In [1]: import numpy as np

In [2]: np.set_printoptions(suppress=True, linewidth=100)

In [3]: def tidy(a):
   ...:     return np.round(a, 3) + 0
   ...: 

In [4]: E = np.load("test18.npy")

In [5]: tidy(E)
Out[5]: 
array([[0.308, 0.308, 0.154, 0.   , 0.231],
       [0.214, 0.071, 0.357, 0.071, 0.286],
       [0.118, 0.176, 0.118, 0.294, 0.294],
       [0.154, 0.077, 0.385, 0.231, 0.154],
       [0.25 , 0.25 , 0.15 , 0.2  , 0.15 ]])

In [6]: ev, V = np.linalg.eig(E)

In [7]: tidy(E @ V[:, 0] - ev[0] * V[:, 0])
Out[7]: array([0., 0., 0., 0., 0.])

In [8]: print(tidy(ev))
[ 1.     0.265 -0.192 -0.136 -0.059]

In [9]: tidy(np.sort(np.linalg.eigvals(np.linalg.inv(E))))
Out[9]: array([-16.866,  -7.351,  -5.217,   1.   ,   3.78 ])

In [10]: tidy(np.prod(ev))
Out[10]: np.float64(0.0)

In [11]: vec = np.array([-1, 1, -2, 0, 1])

In [12]: print((E @ vec).argmax())
2

In [13]: tidy(np.einsum("ij,j->i", E, vec))
Out[13]: array([-0.077, -0.571,  0.118, -0.692, -0.15 ])

In [14]: np.sign((E @ vec).round(6))
Out[14]: array([-1., -1.,  1., -1., -1.])

In [15]: tidy(E @ np.eye(5)[3])
Out[15]: array([0.   , 0.071, 0.294, 0.231, 0.2  ])

In [16]: F = np.load("arr.npy")

In [17]: F
Out[17]: 
array([[-1.,  1.,  0.,  0.,  0.,  0.,  0.,  0.,  0.,  0.],
       [ 0., -1.,  1.,  0.,  0.,  0.,  0.,  0.,  0.,  0.],
       [ 0.,  0., -1.,  1.,  0.,  0.,  0.,  0.,  0.,  0.],
       [ 0.,  0.,  0., -1.,  1.,  0.,  0.,  0.,  0.,  0.],
       [ 0.,  0.,  0.,  0., -1.,  1.,  0.,  0.,  0.,  0.],
       [ 0.,  0.,  0.,  0.,  0., -1.,  1.,  0.,  0.,  0.],
       [ 0.,  0.,  0.,  0.,  0.,  0., -1.,  1.,  0.,  0.],
       [ 0.,  0.,  0.,  0.,  0.,  0.,  0., -1.,  1.,  0.],
       [ 0.,  0.,  0.,  0.,  0.,  0.,  0.,  0., -1.,  1.],
       [ 0.,  0.,  0.,  0.,  0.,  0.,  0.,  0.,  0., -1.]])

In [18]: gram = F.T @ F

In [19]: gram
Out[19]: 
array([[ 1., -1.,  0.,  0.,  0.,  0.,  0.,  0.,  0.,  0.],
       [-1.,  2., -1.,  0.,  0.,  0.,  0.,  0.,  0.,  0.],
       [ 0., -1.,  2., -1.,  0.,  0.,  0.,  0.,  0.,  0.],
       [ 0.,  0., -1.,  2., -1.,  0.,  0.,  0.,  0.,  0.],
       [ 0.,  0.,  0., -1.,  2., -1.,  0.,  0.,  0.,  0.],
       [ 0.,  0.,  0.,  0., -1.,  2., -1.,  0.,  0.,  0.],
       [ 0.,  0.,  0.,  0.,  0., -1.,  2., -1.,  0.,  0.],
       [ 0.,  0.,  0.,  0.,  0.,  0., -1.,  2., -1.,  0.],
       [ 0.,  0.,  0.,  0.,  0.,  0.,  0., -1.,  2., -1.],
       [ 0.,  0.,  0.,  0.,  0.,  0.,  0.,  0., -1.,  2.]])

In [20]: (F @ F.T).shape
Out[20]: (10, 10)

In [21]: np.linalg.matrix_rank(gram)
Out[21]: np.int64(10)

In [22]: ev, V = np.linalg.eigh(gram)

In [23]: vec = np.array([8, 8, 1, 5, 2, 9, 4, 0, 6, 3])

In [24]: tidy(V * np.abs(ev) @ V.T)
Out[24]: 
array([[ 1., -1.,  0.,  0.,  0.,  0.,  0.,  0.,  0.,  0.],
       [-1.,  2., -1.,  0.,  0.,  0.,  0.,  0.,  0.,  0.],
       [ 0., -1.,  2., -1.,  0.,  0.,  0.,  0.,  0.,  0.],
       [ 0.,  0., -1.,  2., -1.,  0.,  0.,  0.,  0.,  0.],
       [ 0.,  0.,  0., -1.,  2., -1.,  0.,  0.,  0.,  0.],
       [ 0.,  0.,  0.,  0., -1.,  2., -1.,  0.,  0.,  0.],
       [ 0.,  0.,  0.,  0.,  0., -1.,  2., -1.,  0.,  0.],
       [ 0.,  0.,  0.,  0.,  0.,  0., -1.,  2., -1.,  0.],
       [ 0.,  0.,  0.,  0.,  0.,  0.,  0., -1.,  2., -1.],
       [ 0.,  0.,  0.,  0.,  0.,  0.,  0.,  0., -1.,  2.]])

In [25]: tidy(V * np.maximum(ev, 0) @ V.T)
Out[25]: 
array([[ 1., -1.,  0.,  0.,  0.,  0.,  0.,  0.,  0.,  0.],
       [-1.,  2., -1.,  0.,  0.,  0.,  0.,  0.,  0.,  0.],
       [ 0., -1.,  2., -1.,  0.,  0.,  0.,  0.,  0.,  0.],
       [ 0.,  0., -1.,  2., -1.,  0.,  0.,  0.,  0.,  0.],
       [ 0.,  0.,  0., -1.,  2., -1.,  0.,  0.,  0.,  0.],
       [ 0.,  0.,  0.,  0., -1.,  2., -1.,  0.,  0.,  0.],
       [ 0.,  0.,  0.,  0.,  0., -1.,  2., -1.,  0.,  0.],
       [ 0.,  0.,  0.,  0.,  0.,  0., -1.,  2., -1.,  0.],
       [ 0.,  0.,  0.,  0.,  0.,  0.,  0., -1.,  2., -1.],
       [ 0.,  0.,  0.,  0.,  0.,  0.,  0.,  0., -1.,  2.]])

In [26]: vec @ gram @ vec
Out[26]: np.float64(218.0)

In [27]: Q, _ = np.linalg.qr(np.array([[-0.5, -0.8, 1.1, 0.2, 0.8, 0.9],
    ...:     [0.5, 0.4, -0.1, -0.6, -1.6, -1.2],
    ...:     [-0.5, 1.9, -1.7, 0.9, -1.8, -0.1],
    ...:     [-0.6, -1.3, 0.3, -0.6, -0.3, 0.1],
    ...:     [0.1, 0.5, 0.8, -2.2, -0.6, 0.8],
    ...:     [-0.3, -0.8, -0.8, -0.9, -0.2, 0.2]]))

In [28]: X = -1 * Q

In [29]: print(tidy(X))
[[ 0.455  0.196 -0.543 -0.217  0.149 -0.625]
 [-0.455 -0.04   0.113  0.214  0.792 -0.326]
 [ 0.455 -0.858  0.161  0.02   0.171 -0.044]
 [ 0.545  0.368  0.024  0.225  0.486  0.529]
 [-0.091 -0.172 -0.566  0.781 -0.166  0.06 ]
 [ 0.273  0.243  0.588  0.496 -0.241 -0.466]]

In [30]: r0 = np.array([1, -2, 2])

In [31]: print(tidy(np.polyval(r0, X[0])))
[1.298 1.646 3.38  2.482 1.724 3.641]

In [32]: tidy(np.convolve(X[0], r0))
Out[32]: array([ 0.455, -0.713, -0.026,  1.26 , -0.501, -1.359,  1.549, -1.25 ])

In [33]: tidy(np.correlate(X[0], X[4], "full"))
Out[33]: array([ 0.027, -0.064,  0.29 , -0.027, -0.568,  0.   ,  0.419, -0.486,  0.348,  0.094,  0.057])
